% ipython --no-banner

In [1]: import numpy as np

In [2]: np.set_printoptions(precision=2, suppress=True, linewidth=100, floatmode="fixed")

In [3]: J = np.loadtxt("a.csv", delimiter=",")

In [4]: J
Out[4]: 
array([[0.38, 0.12, 0.25, 0.25],
       [0.13, 0.13, 0.60, 0.13],
       [0.29, 0.19, 0.43, 0.10],
       [0.10, 0.29, 0.29, 0.33]])

In [5]: O, vecs = np.linalg.qr(J[:, :1])[0], np.linalg.qr(J[:, 1:])[0]

In [6]: sigma = np.linalg.svd(O.T @ vecs, compute_uv=False)

In [7]: (sigma > 0.9).sum()
Out[7]: np.int64(0)

In [8]: round(np.linalg.norm(O @ O.T - vecs @ vecs.T, 2), 2)
Out[8]: np.float64(1.0)

In [9]: sigma
Out[9]: array([0.83])

In [10]: np.degrees(np.arccos(sigma.clip(0, 1)))
Out[10]: array([33.60])

In [11]: O, r_ = np.linalg.qr(J)

In [12]: O
Out[12]: 
array([[-0.75,  0.37,  0.29, -0.46],
       [-0.27, -0.22, -0.89, -0.29],
       [-0.57, -0.09, -0.07,  0.81],
       [-0.19, -0.90,  0.34, -0.20]])

In [13]: O.shape, r_.shape
Out[13]: ((4, 4), (4, 4))

In [14]: np.abs(np.diag(r_))
Out[14]: array([0.50, 0.26, 0.40, 0.15])

In [15]: round(float(np.trace(O @ O.T)), 2)
Out[15]: 4.0

In [16]: arr = np.loadtxt("w.csv", delimiter=",")

In [17]: arr
Out[17]: 
array([[1.00, 0.00, 0.00, 0.00, 0.00, 0.00],
       [3.00, 1.00, 0.00, 0.00, 0.00, 0.00],
       [0.00, 3.00, 1.00, 0.00, 0.00, 0.00],
       [1.00, 2.00, 3.00, 1.00, 0.00, 0.00],
       [3.00, 1.00, 0.00, 0.00, 1.00, 0.00],
       [0.00, 2.00, 2.00, 0.00, 0.00, 1.00]])

In [18]: Uu, sigma, Vh = np.linalg.svd(arr)

In [19]: np.argmax(sigma[:-1] / (sigma[1:] + 1e-6)) + 1
Out[19]: np.int64(5)

In [20]: other = Uu[:, :5] @ np.diag(sigma[:5]) @ Vh[:5]

In [21]: np.linalg.matrix_rank(other)
Out[21]: np.int64(5)

In [22]: np.linalg.matrix_rank(arr, rtol=0.05)
Out[22]: np.int64(5)

In [23]: other.round(2) + 0
Out[23]: 
array([[ 1.00,  0.00, -0.01,  0.03,  0.00,  0.01],
       [ 3.00,  1.00,  0.00, -0.01,  0.00,  0.00],
       [ 0.00,  3.00,  1.00,  0.00,  0.00,  0.00],
       [ 1.00,  2.00,  3.00,  1.00,  0.00,  0.00],
       [ 3.00,  1.00,  0.00,  0.00,  1.00,  0.00],
       [ 0.00,  2.00,  2.00,  0.00,  0.00,  1.00]])

In [24]: round(np.abs(arr - other).max(), 2)
Out[24]: np.float64(0.03)

In [25]: np.abs(np.linalg.svd(arr)[2][-1])
Out[25]: array([0.03, 0.11, 0.34, 0.82, 0.01, 0.45])

In [26]: round(np.log10(np.linalg.cond(arr)))
Out[26]: 2

In [27]: round(np.linalg.norm(arr, 2) / np.linalg.norm(arr), 2)
Out[27]: np.float64(0.79)

In [28]: np.argsort(-np.linalg.norm(arr, axis=0).round(6), kind="stable")[:3]
Out[28]: array([0, 1, 2])

In [29]: np.allclose(arr @ arr.T, arr.T @ arr)
Out[29]: False

In [30]: np.round(np.linalg.det(arr), 2)
Out[30]: np.float64(1.0)

In [31]: np.linalg.matrix_power(arr, 4)
Out[31]: 
array([[  1.00,   0.00,   0.00,   0.00,   0.00,   0.00],
       [ 12.00,   1.00,   0.00,   0.00,   0.00,   0.00],
       [ 54.00,  12.00,   1.00,   0.00,   0.00,   0.00],
       [148.00,  62.00,  12.00,   1.00,   0.00,   0.00],
       [ 30.00,   4.00,   0.00,   0.00,   1.00,   0.00],
       [108.00,  44.00,   8.00,   0.00,   0.00,   1.00]])

In [32]: round(np.abs(np.linalg.eigvals(arr)).max(), 2)
Out[32]: np.float64(1.0)

In [33]: np.trace(arr)
Out[33]: np.float64(6.0)

In [34]: arr @ arr
Out[34]: 
array([[ 1.00,  0.00,  0.00,  0.00,  0.00,  0.00],
       [ 6.00,  1.00,  0.00,  0.00,  0.00,  0.00],
       [ 9.00,  6.00,  1.00,  0.00,  0.00,  0.00],
       [ 8.00, 13.00,  6.00,  1.00,  0.00,  0.00],
       [ 9.00,  2.00,  0.00,  0.00,  1.00,  0.00],
       [ 6.00, 10.00,  4.00,  0.00,  0.00,  1.00]])

In [35]: vec = np.array([4, 5, 8, 5, 6, 7])

In [36]: rhs = arr @ vec

In [37]: b, lr = np.zeros(6), 1 / np.linalg.norm(arr, 2) ** 2

In [38]: for i in range(30):
    ...:     b -= lr * arr.T @ (arr @ b - rhs)
    ...:     if i % 10 == 0: print(i, round(np.linalg.norm(arr @ b - rhs), 2))
    ...: 
0 9.41
10 5.44
20 4.05

In [39]: round(float(np.linalg.cond(arr)), 2)
Out[39]: 168.28

In [40]: W1 = np.array([[0, 1, 1, 1, 3, 3],
    ...:     [3, 2, 1, 3, 2, 0],
    ...:     [2, 0, 2, 0, 0, 1],
    ...:     [2, 1, 1, 0, 1, 0],
    ...:     [2, 3, 2, 1, 3, 0],
    ...:     [0, 0, 0, 1, 3, 1]])

In [41]: b = np.array([2, 3, 3, 9, 1, 2])

In [42]: H = np.maximum(arr @ W1 + b, 0)

In [43]: (H > 0).astype(int)
Out[43]: 
array([[1, 1, 1, 1, 1, 1],
       [1, 1, 1, 1, 1, 1],
       [1, 1, 1, 1, 1, 1],
       [1, 1, 1, 1, 1, 1],
       [1, 1, 1, 1, 1, 1],
       [1, 1, 1, 1, 1, 1]])

In [44]: np.linalg.matrix_rank(H)
Out[44]: np.int64(6)

In [45]: Z = np.array([[-3, -4], [1, -7], [6, 4], [-6, 9], [-5, -9], [-2, 8]])

In [46]: H @ Z
Out[46]: 
array([[ -68.00,   74.00],
       [-137.00,   67.00],
       [-131.00,   40.00],
       [-118.00,   52.00],
       [-149.00,   28.00],
       [-121.00,   51.00]])

In [47]: W1 @ Z
Out[47]: 
array([[-20,   3],
       [-29, -13],
       [  4,   8],
       [ -4, -20],
       [-12, -39],
       [-23, -10]])

In [48]: (H @ Z).round(6).argmax(axis=1)
Out[48]: array([1, 1, 1, 1, 1, 1])

In [49]: X = np.load("mat.npy")

In [50]: X
Out[50]: 
array([[ 2.60,  0.20,  1.30,  0.00,  0.50,  1.06],
       [-0.90, -1.20,  1.50,  0.70,  0.20,  0.33],
       [ 0.20,  0.30,  0.40,  1.40,  1.30,  2.59],
       [ 0.60,  0.80,  0.80, -0.10, -0.30, -0.60],
       [ 0.30,  0.40, -0.60,  0.20,  0.90,  1.84],
       [ 0.30,  0.60,  0.10, -0.10,  0.30,  0.37],
       [ 2.00,  0.20,  0.60,  0.00, -0.30, -0.68],
       [-1.10,  2.30,  0.70,  1.00,  1.80,  3.56],
       [ 0.80, -0.70,  1.30, -1.30,  2.00,  3.97],
       [ 1.20,  0.30, -2.80, -0.70, -0.10, -0.27],
       [-0.70, -0.30, -0.50,  1.30, -0.10, -0.22],
       [-0.50,  0.60,  0.80, -2.30,  0.40,  0.65],
       [-1.30, -0.20, -0.30, -1.50,  0.10,  0.27],
       [ 0.70, -1.10,  1.30,  0.00,  0.10,  0.32],
       [-1.40, -0.20, -1.60, -0.70, -0.40, -0.85],
       [-0.80,  0.40,  0.20,  0.20,  2.00,  3.94]])

In [51]: round(float(np.linalg.det(2 * J)), 2), np.round(np.linalg.det(J), 2)
Out[51]: (-0.12, np.float64(-0.01))

In [52]: np.poly(J)
Out[52]: array([ 1.00, -1.27,  0.29, -0.01, -0.01])

In [53]: round(float(np.einsum("ij,ji->", J, J)), 2)
Out[53]: 1.04

In [54]: np.linalg.eigvals(J)
Out[54]: array([ 1.00+0.00j, -0.12+0.00j,  0.19+0.16j,  0.19-0.16j])

In [55]: np.kron(np.eye(2, dtype=int), J)
Out[55]: 
array([[0.38, 0.12, 0.25, 0.25, 0.00, 0.00, 0.00, 0.00],
       [0.13, 0.13, 0.60, 0.13, 0.00, 0.00, 0.00, 0.00],
       [0.29, 0.19, 0.43, 0.10, 0.00, 0.00, 0.00, 0.00],
       [0.10, 0.29, 0.29, 0.33, 0.00, 0.00, 0.00, 0.00],
       [0.00, 0.00, 0.00, 0.00, 0.38, 0.12, 0.25, 0.25],
       [0.00, 0.00, 0.00, 0.00, 0.13, 0.13, 0.60, 0.13],
       [0.00, 0.00, 0.00, 0.00, 0.29, 0.19, 0.43, 0.10],
       [0.00, 0.00, 0.00, 0.00, 0.10, 0.29, 0.29, 0.33]])

In [56]: round(float(np.einsum("ii->", J)), 2)
Out[56]: 1.27

In [57]: C2 = np.cov(X, rowvar=False)

In [58]: np.polyfit(X[:, 4], X[:, 5], 1)
Out[58]: array([ 2.00, -0.03])

In [59]: np.round(np.linalg.eigvalsh(C2)[::-1], 2) + 0
Out[59]: array([3.73, 1.59, 1.01, 0.98, 0.52, 0.00])

In [60]: np.median(X, axis=0)
Out[60]: array([0.25, 0.25, 0.50, 0.00, 0.25, 0.35])

In [61]: np.corrcoef(X.T)
Out[61]: 
array([[ 1.00, -0.06,  0.17, -0.01, -0.12, -0.12],
       [-0.06,  1.00, -0.13,  0.12,  0.29,  0.27],
       [ 0.17, -0.13,  1.00,  0.11,  0.31,  0.32],
       [-0.01,  0.12,  0.11,  1.00,  0.15,  0.16],
       [-0.12,  0.29,  0.31,  0.15,  1.00,  1.00],
       [-0.12,  0.27,  0.32,  0.16,  1.00,  1.00]])

In [62]: X.std(axis=0)
Out[62]: array([1.14, 0.80, 1.12, 0.98, 0.80, 1.60])

In [63]: C2
Out[63]: 
array([[ 1.38, -0.06,  0.23, -0.01, -0.12, -0.23],
       [-0.06,  0.68, -0.12,  0.10,  0.20,  0.37],
       [ 0.23, -0.12,  1.34,  0.12,  0.30,  0.61],
       [-0.01,  0.10,  0.12,  1.01,  0.13,  0.26],
       [-0.12,  0.20,  0.30,  0.13,  0.68,  1.37],
       [-0.23,  0.37,  0.61,  0.26,  1.37,  2.74]])

In [64]: vec = np.array([-1, 0, 2, 2, 0, -2])

In [65]: rhs = X @ vec

In [66]: np.round(np.linalg.pinv(X) @ X, 2) + 0
Out[66]: 
array([[1.00, 0.00, 0.00, 0.00, 0.00, 0.00],
       [0.00, 1.00, 0.00, 0.00, 0.00, 0.00],
       [0.00, 0.00, 1.00, 0.00, 0.00, 0.00],
       [0.00, 0.00, 0.00, 1.00, 0.00, 0.00],
       [0.00, 0.00, 0.00, 0.00, 1.00, 0.00],
       [0.00, 0.00, 0.00, 0.00, 0.00, 1.00]])

In [67]: np.round(np.linalg.solve(X.T @ X, X.T @ rhs), 2) + 0
Out[67]: array([-1.00,  0.00,  2.00,  2.00,  0.00, -2.00])

In [68]: rng = np.random.default_rng(38)

In [69]: rhs = rhs + 0.05 * rng.normal(size=16)

In [70]: rhs
Out[70]: 
array([-2.05,  4.65, -1.77,  2.04, -4.76, -0.96,  0.50, -2.57, -8.74, -7.59,  2.80, -3.75, -2.87,
        1.23, -1.49, -6.30])

In [71]: b, *_ = np.linalg.lstsq(X, rhs)

In [72]: b.round()
Out[72]: array([-1.00,  0.00,  2.00,  2.00,  0.00, -2.00])

In [73]: b
Out[73]: array([-0.99,  0.01,  1.99,  2.00,  0.35, -2.17])

In [74]: X @ X
---------------------------------------------------------------------------
ValueError                                Traceback (most recent call last)
Cell In[74], line 1
----> 1 X @ X

ValueError: matmul: Input operand 1 has a mismatch in its core dimension 0, with gufunc signature (n?,k),(k,m?)->(n?,m?) (size 16 is different from 6)

In [75]: C2 = X.T @ X

In [76]: (X @ X.T).shape
Out[76]: (16, 16)

In [77]: round(np.trace(C2), 2), round((X ** 2).sum(), 2)
Out[77]: (np.float64(140.06), np.float64(140.06))

In [78]: np.linalg.svd(X, compute_uv=False) ** 2
Out[78]: array([77.06, 24.01, 16.08, 15.07,  7.82,  0.02])

In [79]: np.linalg.eigvalsh(C2)[::-1]
Out[79]: array([77.06, 24.01, 16.08, 15.07,  7.82,  0.02])

In [80]: np.linalg.matrix_rank(C2)
Out[80]: np.int64(6)
